% python3 -q
>>> import numpy as np
>>> np.set_printoptions(suppress=True, linewidth=120)
>>> m1 = np.array([[-3, -8, 8, -9], [-6, -1, -1, -4], [-8, 9, 3, -4], [-7, 1, -7, 9]])
>>> print(m1)
[[-3 -8  8 -9]
 [-6 -1 -1 -4]
 [-8  9  3 -4]
 [-7  1 -7  9]]
>>> np.allclose(m1 @ m1.T, m1.T @ m1)
False
>>> print((m1 + m1.T) / 2)
[[-3.  -7.   0.  -8. ]
 [-7.  -1.   4.  -1.5]
 [ 0.   4.   3.  -5.5]
 [-8.  -1.5 -5.5  9. ]]
>>> np.trace(m1)
np.int64(8)
>>> (m1 - m1.T) / 2
array([[ 0. , -1. ,  8. , -1. ],
       [ 1. ,  0. , -5. , -2.5],
       [-8. ,  5. ,  0. ,  1.5],
       [ 1. ,  2.5, -1.5,  0. ]])
>>> t = np.radians(36)
>>> Rm = np.eye(4)
>>> Rm[0, 0] = Rm[1, 1] = np.cos(t)
>>> Rm[0, 1], Rm[1, 0] = -np.sin(t), np.sin(t)
>>> Rm.round(2)
array([[ 0.81, -0.59,  0.  ,  0.  ],
       [ 0.59,  0.81,  0.  ,  0.  ],
       [ 0.  ,  0.  ,  1.  ,  0.  ],
       [ 0.  ,  0.  ,  0.  ,  1.  ]])
>>> Y = m1 @ Rm.T
>>> print(np.round(np.abs(Y - m1).max(axis=0), 2))
[5.28 6.42 0.   0.  ]
>>> np.allclose(m1 @ m1.T, Y @ Y.T)
True
>>> np.allclose(np.linalg.norm(m1, axis=1), np.linalg.norm(Y, axis=1))
True
>>> rng = np.random.default_rng(893)
>>> idx = rng.permutation(4)
>>> idx
array([1, 2, 3, 0])
>>> Y = m1[idx][:, idx]
>>> np.round(np.sort(np.abs(np.linalg.eigvals(Y))), 2)
array([ 7.1 ,  7.1 , 11.03, 12.84])
>>> np.trace(Y)
np.int64(8)
>>> np.diag(Y)
array([-1,  3,  9, -3])
>>> print(Y)
[[-1 -1 -4 -6]
 [ 9  3 -4 -8]
 [ 1 -7  9 -7]
 [-8  8 -9 -3]]
>>> np.allclose(Y, m1)
False
>>> np.round(np.linalg.det(Y), 2), round(float(np.linalg.det(m1[idx])), 2)
(np.float64(-7144.0), 7144.0)
>>> data = np.array([[0, 1, 0, 0], [0, 0, 0, 0], [0, 0, 0, 3], [3, 0, 0, 0]])
>>> C2 = data.T @ data
>>> (data @ data.T).shape
(4, 4)
>>> np.round(np.linalg.eigvalsh(C2)[::-1], 2)
array([9., 9., 1., 0.])
>>> print(np.trace(C2), (data ** 2).sum())
19 19
>>> np.allclose(C2, C2.T)
True
>>> x = np.array([-8, -7, -6, -8])
>>> data @ x
array([ -7,   0, -24, -24])
>>> print(data * x)
[[  0  -7   0   0]
 [  0   0   0   0]
 [  0   0   0 -24]
 [-24   0   0   0]]
>>> data @ np.eye(4)[2]
array([0., 0., 0., 0.])
>>> data @ np.ones(4)
array([1., 0., 3., 3.])
>>> data @ (2 * x)
array([-14,   0, -48, -48])
>>> np.einsum("ij,j->i", data, x)
array([ -7,   0, -24, -24])
>>> print(np.sign((data @ x).round(6)))
[-1  0 -1 -1]
>>> np.round(np.linalg.norm(data, axis=1), 2)
array([1., 0., 3., 3.])
>>> np.round(np.linalg.norm(data, 1), 2), np.round(np.linalg.norm(data, np.inf), 2)
(np.float64(3.0), np.float64(3.0))
>>> round(float(np.linalg.det(data[::-1])), 2)
0.0
>>> np.kron(np.eye(2, dtype=int), data)
array([[0, 1, 0, 0, 0, 0, 0, 0],
       [0, 0, 0, 0, 0, 0, 0, 0],
       [0, 0, 0, 3, 0, 0, 0, 0],
       [3, 0, 0, 0, 0, 0, 0, 0],
       [0, 0, 0, 0, 0, 1, 0, 0],
       [0, 0, 0, 0, 0, 0, 0, 0],
       [0, 0, 0, 0, 0, 0, 0, 3],
       [0, 0, 0, 0, 3, 0, 0, 0]])
>>> np.round(np.linalg.det(data.T), 2)
np.float64(0.0)
>>> np.round(np.linalg.eigvals(data), 2)
array([0., 0., 0., 0.])
>>> np.einsum("ii->", data)
np.int64(0)
